$ ipython --no-banner

In [1]: import numpy as np

In [2]: import numpy.linalg as la

In [3]: np.set_printoptions(precision=1, suppress=True, linewidth=140, legacy="1.25")

In [4]: rd = lambda a: np.round(a, 1) + 0

In [5]: A = np.load("mat.npy")

In [6]: A
Out[6]: 
array([[ -1,   0,   1,   2,   3,   4,   5,   6,   7,   8,   9,  10,  11],
       [ 12,  13,  14,  15,  16,  17,  18,  19,  20,  21,  22,  23,  24],
       [ 25,  26,  27,  28,  29,  30,  31,  32,  33,  34,  35,  36,  37],
       [ 38,  39,  40,  41,  42,  43,  44,  45,  46,  47,  48,  49,  50],
       [ 51,  52,  53,  54,  55,  56,  57,  58,  59,  60,  61,  62,  63],
       [ 64,  65,  66,  67,  68,  69,  70,  71,  72,  73,  74,  75,  76],
       [ 77,  78,  79,  80,  81,  82,  83,  84,  85,  86,  87,  88,  89],
       [ 90,  91,  92,  93,  94,  95,  96,  97,  98,  99, 100, 101, 102],
       [103, 104, 105, 106, 107, 108, 109, 110, 111, 112, 113, 114, 115],
       [116, 117, 118, 119, 120, 121, 122, 123, 124, 125, 126, 127, 128],
       [129, 130, 131, 132, 133, 134, 135, 136, 137, 138, 139, 140, 141]])

In [7]: # rows and columns are dependent

In [8]: la.matrix_rank(A, rtol=0.1)
Out[8]: 1

In [9]: np.argsort(-la.norm(A, axis=0).round(6), kind="stable")[:3]
Out[9]: array([12, 11, 10])

In [10]: E = np.load("arr.npy")

In [11]: rd(E)
Out[11]: 
array([[ 0.6,  0.3, -1. ,  0.4,  2. , -0.9, -1. ,  0.6, -0.5,  0.6, -0.7,  0.2],
       [ 0.2,  0.8,  1.2,  0.6,  0. , -0.7, -0.9, -0.8,  1.3,  0.3, -0.4, -1.6],
       [ 1.1,  1.3,  1.2, -1.5,  0.3,  0.8,  0. ,  0.7, -0.1,  0.8,  0.5,  0.4],
       [ 0.4, -1. ,  0.7, -0.5, -0.9, -1.1, -1.6,  1.1,  0.5, -0.8,  0.1,  0.9],
       [-1.3, -0.4,  1.3,  1.2,  0.6,  1.1, -0.2,  1.5, -0.4,  0.2, -0.4, -0.1],
       [ 1.1, -1.2, -0.2, -0.7,  0.5,  1.5, -0.2,  0. ,  0.5, -0.8, -1.2, -1. ],
       [ 1.2,  0.1,  0.8,  1. , -0.7, -0.2,  0.7, -0.5, -0.8,  0.1, -1.6,  1.1],
       [-0.9,  0.3,  0.6, -1.4,  0.5, -1.3,  1.1,  0.4, -0.4, -0.9, -1.2, -0.5],
       [-0.4,  0.1, -1. , -0.3, -1.3,  0. ,  0.3,  1.1,  0.9,  1.6, -1.2, -0.2],
       [ 0.2, -0.3,  0. , -0.3, -1. , -0.2, -0.8,  0. , -2.2,  0.5,  0.1, -1.5],
       [ 0.8,  1.3, -0.6,  1. , -0.5,  0. ,  0.5,  1.5,  0.1, -1.4,  0.4, -0.7],
       [ 1. , -1.5,  0.5,  0.3,  0.5, -0.9,  1.4,  0.6,  0.3,  0.9,  0.9, -0.6]])

In [12]: rd(E.T @ E)
Out[12]: 
array([[9., 0., 0., 0., 0., 0., 0., 0., 0., 0., 0., 0.],
       [0., 9., 0., 0., 0., 0., 0., 0., 0., 0., 0., 0.],
       [0., 0., 9., 0., 0., 0., 0., 0., 0., 0., 0., 0.],
       [0., 0., 0., 9., 0., 0., 0., 0., 0., 0., 0., 0.],
       [0., 0., 0., 0., 9., 0., 0., 0., 0., 0., 0., 0.],
       [0., 0., 0., 0., 0., 9., 0., 0., 0., 0., 0., 0.],
       [0., 0., 0., 0., 0., 0., 9., 0., 0., 0., 0., 0.],
       [0., 0., 0., 0., 0., 0., 0., 9., 0., 0., 0., 0.],
       [0., 0., 0., 0., 0., 0., 0., 0., 9., 0., 0., 0.],
       [0., 0., 0., 0., 0., 0., 0., 0., 0., 9., 0., 0.],
       [0., 0., 0., 0., 0., 0., 0., 0., 0., 0., 9., 0.],
       [0., 0., 0., 0., 0., 0., 0., 0., 0., 0., 0., 9.]])

In [13]: rd(la.svd(E, compute_uv=False))
Out[13]: array([3., 3., 3., 3., 3., 3., 3., 3., 3., 3., 3., 3.])

In [14]: rd(la.pinv(E))
Out[14]: 
array([[ 0.1,  0. ,  0.1,  0. , -0.1,  0.1,  0.1, -0.1,  0. ,  0. ,  0.1,  0.1],
       [ 0. ,  0.1,  0.1, -0.1,  0. , -0.1,  0. ,  0. ,  0. ,  0. ,  0.1, -0.2],
       [-0.1,  0.1,  0.1,  0.1,  0.1,  0. ,  0.1,  0.1, -0.1,  0. , -0.1,  0.1],
       [ 0. ,  0.1, -0.2, -0.1,  0.1, -0.1,  0.1, -0.2,  0. ,  0. ,  0.1,  0. ],
       [ 0.2,  0. ,  0. , -0.1,  0.1,  0.1, -0.1,  0.1, -0.1, -0.1, -0.1,  0.1],
       [-0.1, -0.1,  0.1, -0.1,  0.1,  0.2,  0. , -0.1,  0. ,  0. ,  0. , -0.1],
       [-0.1, -0.1,  0. , -0.2,  0. ,  0. ,  0.1,  0.1,  0. , -0.1,  0.1,  0.2],
       [ 0.1, -0.1,  0.1,  0.1,  0.2,  0. , -0.1,  0. ,  0.1,  0. ,  0.2,  0.1],
       [-0.1,  0.1,  0. ,  0.1,  0. ,  0.1, -0.1,  0. ,  0.1, -0.2,  0. ,  0. ],
       [ 0.1,  0. ,  0.1, -0.1,  0. , -0.1,  0. , -0.1,  0.2,  0.1, -0.2,  0.1],
       [-0.1,  0. ,  0.1,  0. ,  0. , -0.1, -0.2, -0.1, -0.1,  0. ,  0. ,  0.1],
       [ 0. , -0.2,  0. ,  0.1,  0. , -0.1,  0.1, -0.1,  0. , -0.2, -0.1, -0.1]])

In [15]: rd(la.norm(E, axis=0))
Out[15]: array([3., 3., 3., 3., 3., 3., 3., 3., 3., 3., 3., 3.])

In [16]: rng = np.random.default_rng(43)

In [17]: other = A + rng.integers(-2, 3, (11, 2)) @ rng.integers(-2, 3, (2, 13))

In [18]: other
Out[18]: 
array([[  1,  -2,   3,   1,   3,   4,   5,   8,   9,  10,   9,  11,  13],
       [  8,  17,  10,  17,  16,  17,  18,  15,  16,  17,  22,  21,  20],
       [ 21,  30,  23,  30,  29,  30,  31,  28,  29,  30,  35,  34,  33],
       [ 43,  33,  46,  40,  41,  44,  42,  49,  50,  53,  48,  52,  54],
       [ 51,  52,  53,  54,  55,  56,  57,  58,  59,  60,  61,  62,  63],
       [ 60,  71,  60,  66,  70,  67,  74,  69,  70,  67,  74,  72,  74],
       [ 77,  80,  77,  77,  83,  80,  87,  86,  87,  84,  87,  87,  91],
       [ 89,  91,  92,  95,  93,  96,  94,  95,  96,  99, 100, 101, 100],
       [104, 102, 107, 107, 106, 109, 107, 110, 111, 114, 113, 115, 115],
       [115, 119, 116, 118, 121, 120, 124, 123, 124, 123, 126, 126, 128],
       [135, 122, 139, 132, 131, 136, 131, 140, 141, 146, 139, 144, 145]])

In [19]: la.matrix_rank(other - A, tol=1e-8)
Out[19]: 2

In [20]: other - A
Out[20]: 
array([[ 2, -2,  2, -1,  0,  0,  0,  2,  2,  2,  0,  1,  2],
       [-4,  4, -4,  2,  0,  0,  0, -4, -4, -4,  0, -2, -4],
       [-4,  4, -4,  2,  0,  0,  0, -4, -4, -4,  0, -2, -4],
       [ 5, -6,  6, -1, -1,  1, -2,  4,  4,  6,  0,  3,  4],
       [ 0,  0,  0,  0,  0,  0,  0,  0,  0,  0,  0,  0,  0],
       [-4,  6, -6, -1,  2, -2,  4, -2, -2, -6,  0, -3, -2],
       [ 0,  2, -2, -3,  2, -2,  4,  2,  2, -2,  0, -1,  2],
       [-1,  0,  0,  2, -1,  1, -2, -2, -2,  0,  0,  0, -2],
       [ 1, -2,  2,  1, -1,  1, -2,  0,  0,  2,  0,  1,  0],
       [-1,  2, -2, -1,  1, -1,  2,  0,  0, -2,  0, -1,  0],
       [ 6, -8,  8,  0, -2,  2, -4,  4,  4,  8,  0,  4,  4]])

In [21]: feats = np.load("dump.npy")

In [22]: feats
Out[22]: 
array([[-1.3, -0.1,  1.5,  0.8,  0.8, -1.1,  1. , -1.1],
       [-0.8, -1.3,  0.4, -0.3, -1.7,  0.6,  0.6,  0.8],
       [ 1.1,  0.1,  0.1,  1.1, -0.4, -0.8, -1. ,  0. ],
       [-0.3, -0.3,  0.8, -0.8, -0.7,  0.6, -0.6,  0. ]])

In [23]: G = feats.T @ feats

In [24]: rd(la.svd(feats, compute_uv=False) ** 2)
Out[24]: array([9.4, 8.2, 3.2, 1.6])

In [25]: other = feats + rng.integers(-2, 3, (4, 2)) @ rng.integers(-2, 3, (2, 8))

In [26]: rd(other)
Out[26]: 
array([[-3.3, -8.1, -0.5, -1.2,  0.8, -3.1,  5. , -5.1],
       [ 1.2,  6.7,  2.4,  1.7, -1.7,  2.6, -3.4,  4.8],
       [-0.9,  4.1, -1.9,  1.1,  3.6, -0.8, -3. ,  4. ],
       [-3.3, -6.3, -2.2, -2.8,  1.3, -1.4,  2.4, -2. ]])

In [27]: np.abs(other - feats).sum(axis=1)
Out[27]: array([24., 24., 18., 23.])

In [28]: la.matrix_rank(other - feats, tol=1e-8)
Out[28]: 2

In [29]: G = other.T @ other

In [30]: rd(la.svd(other, compute_uv=False) ** 2)
Out[30]: array([326. ,  39.3,   6.6,   4.5])

In [31]: rd(np.trace(G)), rd((other ** 2).sum())
Out[31]: (376.4, 376.4)

In [32]: la.matrix_rank(G)
Out[32]: 4

In [33]: def softmax(z):
    ...:     e = np.exp(z - z.max(axis=-1, keepdims=True))
    ...:     return e / e.sum(axis=-1, keepdims=True)
    ...: 

In [34]: rd(softmax(feats).sum(axis=1))
Out[34]: array([1., 1., 1., 1.])

In [35]: rd(softmax(feats[1]))
Out[35]: array([0. , 0. , 0.2, 0.1, 0. , 0.2, 0.2, 0.2])

In [36]: att = feats @ feats.T / np.sqrt(8)

In [37]: rd(softmax(att)[1] @ feats)
Out[37]: array([-0.7, -1. ,  0.5, -0.3, -1.4,  0.5,  0.4,  0.5])

In [38]: rd(softmax(att))
Out[38]: 
array([[0.9, 0. , 0. , 0. ],
       [0.1, 0.8, 0. , 0.2],
       [0.1, 0.1, 0.7, 0.1],
       [0.1, 0.4, 0.1, 0.4]])

In [39]: rd(feats - feats[0])
Out[39]: 
array([[ 0. ,  0. ,  0. ,  0. ,  0. ,  0. ,  0. ,  0. ],
       [ 0.5, -1.2, -1.1, -1.1, -2.5,  1.7, -0.4,  1.9],
       [ 2.4,  0.2, -1.4,  0.3, -1.2,  0.3, -2. ,  1.1],
       [ 1. , -0.2, -0.7, -1.6, -1.5,  1.7, -1.6,  1.1]])

In [40]: feats.shape
Out[40]: (4, 8)

In [41]: rd(la.svd(feats, compute_uv=False))
Out[41]: array([3.1, 2.9, 1.8, 1.2])

In [42]: np.abs(feats).max()
Out[42]: 1.7

In [43]: np.unravel_index(np.abs(feats).argmax(), feats.shape)
Out[43]: (1, 4)

In [44]: rd(feats.mean(axis=0))
Out[44]: array([-0.3, -0.4,  0.7,  0.2, -0.5, -0.2,  0. , -0.1])

In [45]: rd(feats.sum(axis=1))
Out[45]: array([ 0.5, -1.7,  0.2, -1.3])

In [46]: rd(np.diff(feats, axis=0))
Out[46]: 
array([[ 0.5, -1.2, -1.1, -1.1, -2.5,  1.7, -0.4,  1.9],
       [ 1.9,  1.4, -0.3,  1.4,  1.3, -1.4, -1.6, -0.8],
       [-1.4, -0.4,  0.7, -1.9, -0.3,  1.4,  0.4,  0. ]])

In [47]: K = np.load("case7.npy")

In [48]: K
Out[48]: 
array([[ 3,  3,  3,  3,  3,  3],
       [ 3,  6,  6,  6,  6,  6],
       [ 3,  6,  9,  9,  9,  9],
       [ 3,  6,  9, 12, 12, 12],
       [ 3,  6,  9, 12, 15, 15],
       [ 3,  6,  9, 12, 15, 18]])

In [49]: x = np.ones(6)

In [50]: for _ in range(5):
    ...:     x = K @ x
    ...:     x /= la.norm(x)
    ...:     print(round(x @ K @ x, 1))
    ...: 
51.6
51.6
51.6
51.6
51.6

In [51]: rd(x)
Out[51]: array([0.1, 0.3, 0.4, 0.5, 0.5, 0.6])

In [52]: rd(la.eigvalsh(K)[-1])
Out[52]: 51.6
